In [1]: import numpy as np

In [2]: np.set_printoptions(suppress=True, linewidth=140)

In [3]: def rd(a):
   ...:     return np.round(a, 2) + 0
   ...: 

In [4]: q, _ = np.linalg.qr(np.array([[0.9, 0.7, 1.6, -1.2],
   ...:     [-0.9, 0.0, 0.2, -2.3],
   ...:     [-1.2, -0.3, 1.6, -1.1],
   ...:     [-0.5, 0.7, -0.8, 0.7],
   ...:     [2.7, -0.1, -1.9, 1.5],
   ...:     [1.8, 0.5, 0.3, 0.5],
   ...:     [1.0, -0.8, -0.9, 0.8],
   ...:     [-0.5, -0.2, -1.2, 2.1],
   ...:     [1.3, -2.0, 0.0, -0.4]]))

In [5]: data = q @ q.T

In [6]: rd(data)
Out[6]: 
array([[ 0.47, -0.06,  0.1 , -0.12, -0.01,  0.33, -0.13, -0.31, -0.07],
       [-0.06,  0.72, -0.1 ,  0.05,  0.01, -0.26, -0.06, -0.34,  0.01],
       [ 0.1 , -0.1 ,  0.33, -0.15, -0.39, -0.05, -0.08, -0.02,  0.12],
       [-0.12,  0.05, -0.15,  0.19,  0.07, -0.06, -0.05,  0.11, -0.31],
       [-0.01,  0.01, -0.39,  0.07,  0.6 ,  0.2 ,  0.18, -0.04,  0.08],
       [ 0.33, -0.26, -0.05, -0.06,  0.2 ,  0.37, -0.01, -0.1 , -0.05],
       [-0.13, -0.06, -0.08, -0.05,  0.18, -0.01,  0.17,  0.08,  0.26],
       [-0.31, -0.34, -0.02,  0.11, -0.04, -0.1 ,  0.08,  0.42, -0.06],
       [-0.07,  0.01,  0.12, -0.31,  0.08, -0.05,  0.26, -0.06,  0.73]])

In [7]: w, V = np.linalg.eigvalsh(data)
Traceback (most recent call last):
  Cell In[7], line 1
    w, V = np.linalg.eigvalsh(data)
ValueError: too many values to unpack (expected 2)


In [8]: w, V = np.linalg.eigh(data)

In [9]: w.sum(), np.trace(data)
Out[9]: (np.float64(4.0), np.float64(4.0))

In [10]: rd(w)
Out[10]: array([0., 0., 0., 0., 0., 1., 1., 1., 1.])

In [11]: rd(V.T @ data @ V)
Out[11]: 
array([[0., 0., 0., 0., 0., 0., 0., 0., 0.],
       [0., 0., 0., 0., 0., 0., 0., 0., 0.],
       [0., 0., 0., 0., 0., 0., 0., 0., 0.],
       [0., 0., 0., 0., 0., 0., 0., 0., 0.],
       [0., 0., 0., 0., 0., 0., 0., 0., 0.],
       [0., 0., 0., 0., 0., 1., 0., 0., 0.],
       [0., 0., 0., 0., 0., 0., 1., 0., 0.],
       [0., 0., 0., 0., 0., 0., 0., 1., 0.],
       [0., 0., 0., 0., 0., 0., 0., 0., 1.]])

In [12]: rd(np.linalg.eigvalsh(data @ data))
Out[12]: array([0., 0., 0., 0., 0., 1., 1., 1., 1.])

In [13]: x0 = np.array([1, 4, 8, 3, 3, 1, 1, 8, 7])

In [14]: rd(data @ np.eye(9)[0])
Out[14]: array([ 0.47, -0.06,  0.1 , -0.12, -0.01,  0.33, -0.13, -0.31, -0.07])

In [15]: rd(data @ np.ones(9))
Out[15]: array([ 0.2 , -0.03, -0.25, -0.28,  0.7 ,  0.37,  0.36, -0.27,  0.7 ])

In [16]: rd(data @ (2 * x0))
Out[16]: array([-4.32, -1.68,  2.5 , -3.59, -0.91, -3.01,  4.02,  2.54, 10.09])

In [17]: rd((data * x0).sum(axis=1))
Out[17]: array([-2.16, -0.84,  1.25, -1.79, -0.45, -1.51,  2.01,  1.27,  5.04])

In [18]: x0 = np.array([-2, -5, -4, -5, -1, -5, -2, 4, 0])

In [19]: rd(np.eye(9) - data)
Out[19]: 
array([[ 0.53,  0.06, -0.1 ,  0.12,  0.01, -0.33,  0.13,  0.31,  0.07],
       [ 0.06,  0.28,  0.1 , -0.05, -0.01,  0.26,  0.06,  0.34, -0.01],
       [-0.1 ,  0.1 ,  0.67,  0.15,  0.39,  0.05,  0.08,  0.02, -0.12],
       [ 0.12, -0.05,  0.15,  0.81, -0.07,  0.06,  0.05, -0.11,  0.31],
       [ 0.01, -0.01,  0.39, -0.07,  0.4 , -0.2 , -0.18,  0.04, -0.08],
       [-0.33,  0.26,  0.05,  0.06, -0.2 ,  0.63,  0.01,  0.1 ,  0.05],
       [ 0.13,  0.06,  0.08,  0.05, -0.18,  0.01,  0.83, -0.08, -0.26],
       [ 0.31,  0.34,  0.02, -0.11,  0.04,  0.1 , -0.08,  0.58,  0.06],
       [ 0.07, -0.01, -0.12,  0.31, -0.08,  0.05, -0.26,  0.06,  0.27]])

In [20]: rd((x0 - data @ x0) @ (data @ x0))
Out[20]: np.float64(0.0)

In [21]: rd(np.linalg.eigvalsh(2 * data - np.eye(9)))
Out[21]: array([-1., -1., -1., -1., -1.,  1.,  1.,  1.,  1.])

In [22]: rd(data @ x0)
Out[22]: array([-3.04, -3.27,  0.53,  0.39, -0.93, -1.31,  0.98,  3.92,  0.58])

In [23]: np.unique(data.round(6), axis=0).shape
Out[23]: (9, 9)

In [24]: np.allclose(data[:-1].T @ np.linalg.lstsq(data[:-1].T, data[-1])[0], data[-1])
Out[24]: True

In [25]: X = np.loadtxt("block9.csv", delimiter=",")

In [26]: X
Out[26]: 
array([[0., 0., 1., 0., 0.],
       [0., 0., 0., 1., 0.],
       [1., 0., 0., 0., 0.],
       [0., 1., 0., 0., 0.],
       [0., 0., 0., 0., 0.]])

In [27]: r = np.linalg.matrix_rank(X)

In [28]: r
Out[28]: np.int64(4)

In [29]: null = np.linalg.svd(X)[2][r:].T

In [30]: print(null @ null.T)
[[0. 0. 0. 0. 0.]
 [0. 0. 0. 0. 0.]
 [0. 0. 0. 0. 0.]
 [0. 0. 0. 0. 0.]
 [0. 0. 0. 0. 1.]]

In [31]: A = np.load("data.npy")

In [32]: A
Out[32]: 
array([[-1,  0,  1,  2,  3,  4,  5,  6,  7,  8],
       [ 9, 10, 11, 12, 13, 14, 15, 16, 17, 18],
       [19, 20, 21, 22, 23, 24, 25, 26, 27, 28],
       [29, 30, 31, 32, 33, 34, 35, 36, 37, 38],
       [39, 40, 41, 42, 43, 44, 45, 46, 47, 48],
       [49, 50, 51, 52, 53, 54, 55, 56, 57, 58],
       [59, 60, 61, 62, 63, 64, 65, 66, 67, 68],
       [69, 70, 71, 72, 73, 74, 75, 76, 77, 78],
       [79, 80, 81, 82, 83, 84, 85, 86, 87, 88],
       [89, 90, 91, 92, 93, 94, 95, 96, 97, 98]])

In [33]: # rank 2

In [34]: print(np.trace(A))
485

In [35]: np.allclose(A @ A.T, A.T @ A)
Out[35]: False

In [36]: rd(np.abs(np.linalg.eigvals(A)).max())
Out[36]: np.float64(501.45)

In [37]: rd(np.sort(np.abs(np.linalg.eigvals(A))))
Out[37]: array([  0.  ,   0.  ,   0.  ,   0.  ,   0.  ,   0.  ,   0.  ,   0.  ,  16.45, 501.45])

In [38]: r = np.linalg.matrix_rank(A)

In [39]: r
Out[39]: np.int64(2)

In [40]: null = np.linalg.svd(A)[2][r:].T

In [41]: rd(null @ null.T)
Out[41]: 
array([[ 0.65, -0.29, -0.24, -0.18, -0.13, -0.07, -0.02,  0.04,  0.09,  0.15],
       [-0.29,  0.75, -0.21, -0.16, -0.12, -0.08, -0.04,  0.01,  0.05,  0.09],
       [-0.24, -0.21,  0.82, -0.15, -0.12, -0.08, -0.05, -0.02,  0.01,  0.04],
       [-0.18, -0.16, -0.15,  0.87, -0.11, -0.09, -0.07, -0.05, -0.04, -0.02],
       [-0.13, -0.12, -0.12, -0.11,  0.9 , -0.1 , -0.09, -0.08, -0.08, -0.07],
       [-0.07, -0.08, -0.08, -0.09, -0.1 ,  0.9 , -0.11, -0.12, -0.12, -0.13],
       [-0.02, -0.04, -0.05, -0.07, -0.09, -0.11,  0.87, -0.15, -0.16, -0.18],
       [ 0.04,  0.01, -0.02, -0.05, -0.08, -0.12, -0.15,  0.82, -0.21, -0.24],
       [ 0.09,  0.05,  0.01, -0.04, -0.08, -0.12, -0.16, -0.21,  0.75, -0.29],
       [ 0.15,  0.09,  0.04, -0.02, -0.07, -0.13, -0.18, -0.24, -0.29,  0.65]])

In [42]: null.shape
Out[42]: (10, 8)

In [43]: print(np.linalg.matrix_rank(A.T @ A), np.linalg.matrix_rank(A @ A.T))
2 2

In [44]: [int(np.linalg.matrix_rank(A[:, :j + 1])) for j in range(10)]
Out[44]: [1, 2, 2, 2, 2, 2, 2, 2, 2, 2]

In [45]: other = A[0, 0] * A[1:] - np.outer(A[1:, 0], A[0])

In [46]: other
Out[46]: 
array([[   0,  -10,  -20,  -30,  -40,  -50,  -60,  -70,  -80,  -90],
       [   0,  -20,  -40,  -60,  -80, -100, -120, -140, -160, -180],
       [   0,  -30,  -60,  -90, -120, -150, -180, -210, -240, -270],
       [   0,  -40,  -80, -120, -160, -200, -240, -280, -320, -360],
       [   0,  -50, -100, -150, -200, -250, -300, -350, -400, -450],
       [   0,  -60, -120, -180, -240, -300, -360, -420, -480, -540],
       [   0,  -70, -140, -210, -280, -350, -420, -490, -560, -630],
       [   0,  -80, -160, -240, -320, -400, -480, -560, -640, -720],
       [   0,  -90, -180, -270, -360, -450, -540, -630, -720, -810]])

In [47]: np.linalg.matrix_rank(other), np.linalg.matrix_rank(A)
Out[47]: (np.int64(1), np.int64(2))

In [48]: r = np.linalg.matrix_rank(data)

In [49]: print(r)
4

In [50]: null = np.linalg.svd(data)[2][r:].T

In [51]: np.linalg.matrix_rank(data.T @ data), np.linalg.matrix_rank(data @ data.T)
Out[51]: (np.int64(4), np.int64(4))

In [52]: print(null.shape)
(9, 5)

In [53]: [int(np.linalg.matrix_rank(data[:, :j + 1])) for j in range(9)]
Out[53]: [1, 2, 3, 4, 4, 4, 4, 4, 4]

In [54]: print(rd(null @ null.T))
[[ 0.53  0.06 -0.1   0.12  0.01 -0.33  0.13  0.31  0.07]
 [ 0.06  0.28  0.1  -0.05 -0.01  0.26  0.06  0.34 -0.01]
 [-0.1   0.1   0.67  0.15  0.39  0.05  0.08  0.02 -0.12]
 [ 0.12 -0.05  0.15  0.81 -0.07  0.06  0.05 -0.11  0.31]
 [ 0.01 -0.01  0.39 -0.07  0.4  -0.2  -0.18  0.04 -0.08]
 [-0.33  0.26  0.05  0.06 -0.2   0.63  0.01  0.1   0.05]
 [ 0.13  0.06  0.08  0.05 -0.18  0.01  0.83 -0.08 -0.26]
 [ 0.31  0.34  0.02 -0.11  0.04  0.1  -0.08  0.58  0.06]
 [ 0.07 -0.01 -0.12  0.31 -0.08  0.05 -0.26  0.06  0.27]]

In [55]: Uu, s, vt = np.linalg.svd(A)

In [56]: V = vt[:(s > 1e-8).sum()]

In [57]: rng = np.random.default_rng(24248)

In [58]: x0 = A[3] + 5 * A[7] + rng.integers(2) * np.eye(10)[0]

In [59]: x0
Out[59]: array([374., 380., 386., 392., 398., 404., 410., 416., 422., 428.])

In [60]: print(np.allclose(V.T @ V @ x0, x0))
True

In [61]: rd(np.diag(V.T @ V))
Out[61]: array([0.35, 0.25, 0.18, 0.13, 0.1 , 0.1 , 0.13, 0.18, 0.25, 0.35])

In [62]: rd(V.T @ V)
Out[62]: 
array([[ 0.35,  0.29,  0.24,  0.18,  0.13,  0.07,  0.02, -0.04, -0.09, -0.15],
       [ 0.29,  0.25,  0.21,  0.16,  0.12,  0.08,  0.04, -0.01, -0.05, -0.09],
       [ 0.24,  0.21,  0.18,  0.15,  0.12,  0.08,  0.05,  0.02, -0.01, -0.04],
       [ 0.18,  0.16,  0.15,  0.13,  0.11,  0.09,  0.07,  0.05,  0.04,  0.02],
       [ 0.13,  0.12,  0.12,  0.11,  0.1 ,  0.1 ,  0.09,  0.08,  0.08,  0.07],
       [ 0.07,  0.08,  0.08,  0.09,  0.1 ,  0.1 ,  0.11,  0.12,  0.12,  0.13],
       [ 0.02,  0.04,  0.05,  0.07,  0.09,  0.11,  0.13,  0.15,  0.16,  0.18],
       [-0.04, -0.01,  0.02,  0.05,  0.08,  0.12,  0.15,  0.18,  0.21,  0.24],
       [-0.09, -0.05, -0.01,  0.04,  0.08,  0.12,  0.16,  0.21,  0.25,  0.29],
       [-0.15, -0.09, -0.04,  0.02,  0.07,  0.13,  0.18,  0.24,  0.29,  0.35]])
